$ python -q
>>> import numpy as np
>>> from numpy import linalg as LA
>>> np.set_printoptions(precision=1, suppress=True, linewidth=120)
>>> A = np.array([[0, 9, 0, -9, 9, -6, 9],
...     [0, 0, 0, 0, 0, 0, 0],
...     [0, 6, 0, -6, 6, -4, 6],
...     [0, 3, 0, -3, 3, -2, 3],
...     [0, 6, 0, -6, 6, -4, 6]])
>>> print(np.diff(A, axis=0))
[[ 0 -9  0  9 -9  6 -9]
 [ 0  6  0 -6  6 -4  6]
 [ 0 -3  0  3 -3  2 -3]
 [ 0  3  0 -3  3 -2  3]]
>>> A.sum(axis=0)
array([  0,  24,   0, -24,  24, -16,  24])
>>> A - A[0]
array([[ 0,  0,  0,  0,  0,  0,  0],
       [ 0, -9,  0,  9, -9,  6, -9],
       [ 0, -3,  0,  3, -3,  2, -3],
       [ 0, -6,  0,  6, -6,  4, -6],
       [ 0, -3,  0,  3, -3,  2, -3]])
>>> A.mean(axis=0)
array([ 0. ,  4.8,  0. , -4.8,  4.8, -3.2,  4.8])
>>> LA.matrix_rank(A)
np.int64(1)
>>> LA.cond(A) > 100
np.True_
>>> [round(float(x), 1) for x in LA.svd(A, compute_uv=False)[:3]]
[26.8, 0.0, 0.0]
>>> rng = np.random.default_rng(587816)
>>> z = rng.integers(0, 2, 5)
>>> K = (z[:, None] == z) * -3 + np.eye(5)
>>> K
array([[-2.,  0., -3.,  0.,  0.],
       [ 0., -2.,  0., -3., -3.],
       [-3.,  0., -2.,  0.,  0.],
       [ 0., -3.,  0., -2., -3.],
       [ 0., -3.,  0., -3., -2.]])
>>> # equal to its transpose
>>> (K != 0).astype(int)
array([[1, 0, 1, 0, 0],
       [0, 1, 0, 1, 1],
       [1, 0, 1, 0, 0],
       [0, 1, 0, 1, 1],
       [0, 1, 0, 1, 1]])
>>> np.flatnonzero(LA.matrix_power((K != 0) + (K.T != 0) + np.eye(5), 5)[3])
array([1, 3, 4])
>>> K @ K
array([[13.,  0., 12.,  0.,  0.],
       [ 0., 22.,  0., 21., 21.],
       [12.,  0., 13.,  0.,  0.],
       [ 0., 21.,  0., 22., 21.],
       [ 0., 21.,  0., 21., 22.]])
>>> (LA.matrix_power((K != 0) + (K.T != 0) + np.eye(5), 5) > 0).astype(int)
array([[1, 0, 1, 0, 0],
       [0, 1, 0, 1, 1],
       [1, 0, 1, 0, 0],
       [0, 1, 0, 1, 1],
       [0, 1, 0, 1, 1]])
>>> round(LA.det(K), 1)
np.float64(40.0)
>>> vec = np.array([-3, 0, -2, -3, 2])
>>> target = K @ vec
>>> target
array([12.,  3., 13.,  0.,  5.])
>>> LA.solve(K, 5 * target)
array([-15.,  -0., -10., -15.,  10.])
>>> ev, vecs = LA.eigh(K)
>>> vec = np.array([2, 3, 4, 5, -4])
>>> print(round(vec @ K @ vec / (vec @ vec), 1), round(float(ev[0]), 1), round(float(ev[-1]), 1))
-1.2 -8.0 1.0
>>> vecs * np.maximum(ev, 0) @ vecs.T
array([[ 0.5,  0. , -0.5,  0. ,  0. ],
       [ 0. ,  0.7,  0. , -0.3, -0.3],
       [-0.5,  0. ,  0.5,  0. ,  0. ],
       [ 0. , -0.3,  0. ,  0.7, -0.3],
       [ 0. , -0.3,  0. , -0.3,  0.7]])
>>> LA.eigvalsh(K[1:, 1:])
array([-8., -2.,  1.,  1.])
>>> np.abs(K).sum(axis=1).max(), round(float(np.abs(ev).max()), 1)
(np.float64(8.0), 8.0)
>>> vecs * np.abs(ev) @ vecs.T
array([[3. , 0. , 2. , 0. , 0. ],
       [0. , 3.3, 0. , 2.3, 2.3],
       [2. , 0. , 3. , 0. , 0. ],
       [0. , 2.3, 0. , 3.3, 2.3],
       [0. , 2.3, 0. , 2.3, 3.3]])
>>> M2 = np.array([[9, -5], [6, -5]])
>>> cent = np.kron(M2, K)
>>> LA.matrix_rank(cent)
np.int64(10)
>>> np.round(LA.norm(cent, 2), 1), np.round(LA.norm(M2, 2) * LA.norm(K, 2), 1)
(np.float64(103.0), np.float64(103.0))
>>> E = np.load("data.npy")
>>> E
array([[-0.7, -8.4,  0.4,  1.5],
       [ 5.4, -3.6, -0.9, -3.2],
       [-8.2,  0.8,  1.1,  5. ],
       [ 6.6,  1.3, -0.9, -4.3],
       [-2.8,  3.3,  0.6,  1.6],
       [ 1.9,  6.4, -0.1, -2.3],
       [-5.1,  3.3,  1.3,  3. ],
       [-3.6,  6.7,  0.7,  1.4],
       [-1. ,  6.7,  0.2, -1.2],
       [-2.4, -3.2,  0.5,  2. ],
       [-4.8, -3.4,  0.4,  4. ],
       [-3.9, -4.4,  0.7,  2.8],
       [ 2.7,  3. , -0.3, -1.9],
       [-6.1,  3.8,  0.8,  3.4],
       [-0.6, -5.1,  0.1,  1.4],
       [-5.9, -1.4,  1. ,  4.6],
       [ 0.8,  8.3,  0.4, -2.1],
       [ 6.6,  1.3, -1.2, -4. ],
       [-4.5, -3.1,  0.5,  3.5]])
>>> vec = np.array([-3, 1, 0, -1])
>>> target = E @ vec
>>> c, lr = np.zeros(4), 1 / LA.norm(E, 2) ** 2
>>> for i in range(200):
...     c -= lr * E.T @ (E @ c - target)
...     if i % 50 == 0: print(i, round(LA.norm(E @ c - target), 1))
... 
0 11.1
50 2.4
100 2.1
150 1.9
>>> print(c)
[-2.2  1.2  0.4  0.2]
>>> left, sig, vt = LA.svd(A)
>>> np.argmax(sig[:-1] / (sig[1:] + 1e-6)) + 1
np.int64(1)
>>> print(sig.round(1) + 0)
[26.8  0.   0.   0.   0. ]
>>> M2 = left[:, :1] @ np.diag(sig[:1]) @ vt[:1]
>>> round(LA.norm(A - M2, 2), 1), round(float(sig[1]), 1)
(np.float64(0.0), 0.0)
>>> print(np.round(LA.norm(A - M2) / LA.norm(A), 1))
0.0
>>> np.round(np.abs(A - M2).max(), 1)
np.float64(0.0)
>>> LA.matrix_rank(M2)
np.int64(1)
>>> M2
array([[ 0.,  9.,  0., -9.,  9., -6.,  9.],
       [ 0.,  0.,  0.,  0.,  0.,  0.,  0.],
       [ 0.,  6.,  0., -6.,  6., -4.,  6.],
       [ 0.,  3.,  0., -3.,  3., -2.,  3.],
       [ 0.,  6.,  0., -6.,  6., -4.,  6.]])
>>> LA.matrix_rank(A, rtol=0.05)
np.int64(1)
>>> hat = E @ LA.solve(E.T @ E, E.T)
>>> round(float(np.trace(hat)), 1)
4.0
>>> np.allclose(hat @ hat, hat)
True
>>> np.diag(hat)
array([0.4, 0.1, 0.2, 0.2, 0.1, 0.1, 0.4, 0.2, 0.4, 0.1, 0.2, 0.2, 0.1, 0.2, 0.1, 0.3, 0.3, 0.3, 0.1])
>>> r0, g = E[13], E[16]
>>> round(float(r0 @ g), 1)
19.8
>>> round(r0 @ r0, 1)
np.float64(63.8)
>>> p = (r0 @ g) / (r0 @ r0) * r0
>>> print(g - p)
[ 2.7  7.1  0.2 -3.2]
>>> LA.matrix_rank(np.outer(r0, g))
np.int64(1)
>>> p
array([-1.9,  1.2,  0.2,  1.1])
>>> feats = np.load("run7.npy")
>>> feats
array([[ -2,  -2,  -1,   2],
       [ -1,  -1,  -3,   3],
       [ -3,  -3,   0,   2],
       [ -4,  -4,  -2,   4],
       [ -5,  -7,   0,   6],
       [ -8,  -7,   3,   5],
       [ -9,  -9,   6,   4],
       [ -8,  -7,   7,   5],
       [ -8,  -8,   8,   3],
       [ -8,  -9,   7,   4],
       [ -9,  -7,   9,   5],
       [ -9,  -8,  12,   7],
       [ -9, -11,   9,   9],
       [-12,  -8,  10,  11],
       [-14,  -9,  11,  11],
       [-13,  -7,  13,  10],
       [-14,  -6,  12,  13]])
>>> Q, Rm = LA.qr(feats)
>>> np.round(Q.T @ Q, 1) + 0
array([[1., 0., 0., 0.],
       [0., 1., 0., 0.],
       [0., 0., 1., 0.],
       [0., 0., 0., 1.]])
>>> Rm
array([[ 36.6,  28. , -30.7, -27.8],
       [  0. ,   9.1,   2.2,   1.8],
       [  0. ,   0. ,  10.8,  -2.1],
       [  0. ,   0. ,   0. ,  -6.7]])
>>> cov = np.cov(feats, rowvar=False)
>>> np.corrcoef(feats.T)
array([[ 1. ,  0.7, -0.9, -0.9],
       [ 0.7,  1. , -0.7, -0.5],
       [-0.9, -0.7,  1. ,  0.7],
       [-0.9, -0.5,  0.7,  1. ]])
>>> round(np.corrcoef(feats[:, 1], feats[:, 3])[0, 1], 1)
np.float64(-0.5)
>>> feats.std(axis=0)
array([3.9, 2.6, 5.2, 3.3])
>>> print(np.argsort(-feats.std(axis=0).round(6), kind="stable"))
[2 0 3 1]
>>> print(cov)
[[ 15.8   7.6 -19.6 -11.6]
 [  7.6   7.2 -10.4  -4.4]
 [-19.6 -10.4  28.8  13.5]
 [-11.6  -4.4  13.5  11.9]]
>>> print(np.median(feats, axis=0))
[-8. -7.  7.  5.]
>>> m1 = np.load("w.npy")
>>> m1
array([[ 20.9,   1.8, -14. ],
       [-12. ,   4. ,   7.9],
       [-11.9,   7. ,   8. ]])
>>> vec = np.array([-1, -2, 3])
>>> target = m1 @ vec
>>> target
array([-66.5,  27.7,  21.9])
>>> LA.solve(m1, 2 * target)
array([-2., -4.,  6.])
>>> print(np.round(LA.solve(m1, target + m1[:, 0]), 1) + 0)
[ 0. -2.  3.]
>>> vec = np.array([3, 3, 1])
>>> target = m1 @ vec
>>> c, lr = np.zeros(3), 1 / LA.norm(m1, 2) ** 2
>>> for i in range(30):
...     c -= lr * m1.T @ (m1 @ c - target)
...     if i % 10 == 0: print(i, round(LA.norm(m1 @ c - target), 1))
... 
0 22.5
10 13.2
20 7.7
>>> np.round(LA.cond(m1), 1)
np.float64(300.4)
>>> c
array([ 1.5,  2.4, -1. ])
>>> r0 = np.array([2, 0, -3])
>>> M2 = m1 + np.outer(r0, np.eye(3)[2])
>>> LA.matrix_rank(LA.inv(M2) - LA.inv(m1), tol=1e-8)
np.int64(1)
>>> np.einsum("ii->", m1)
np.float64(32.9)
>>> np.round(np.einsum("ij,ji->", m1, m1), 1)
np.float64(917.4)
>>> round(float(LA.eigvals(m1).sum().real), 1)
32.9
>>> np.poly(m1)
array([  1. , -32.9,  82.5, -26.2])
>>> arr = np.array([[5.0, 1.0, 1.0], [1.0, 5.0, 1.0], [1.0, 1.0, 5.0]])
>>> arr
array([[5., 1., 1.],
       [1., 5., 1.],
       [1., 1., 5.]])
>>> # symmetric
>>> vec = np.array([-2, -1, -2])
>>> target = arr @ vec
>>> print(target)
[-13.  -9. -13.]
>>> LA.solve(arr, target)
array([-2., -1., -2.])
>>> Q, Rm = LA.qr(arr)
>>> np.round(Q.T @ Q, 1) + 0
array([[1., 0., 0.],
       [0., 1., 0.],
       [0., 0., 1.]])
>>> Q @ Rm
array([[5., 1., 1.],
       [1., 5., 1.],
       [1., 1., 5.]])
>>> Q, vecs = LA.qr(arr[:, :2])[0], LA.qr(arr[:, 2:])[0]
>>> sig = LA.svd(Q.T @ vecs, compute_uv=False)
>>> np.degrees(np.arccos(sig.clip(0, 1)))
array([60.9])
>>> (sig > 0.9).sum()
np.int64(0)
>>> vec = np.array([-5, -9, 7])
>>> arr @ np.eye(3)[1]
array([1., 5., 1.])
>>> np.einsum("ij,j->i", arr, vec)
array([-27., -43.,  21.])
>>> arr @ (2 * vec)
array([-54., -86.,  42.])
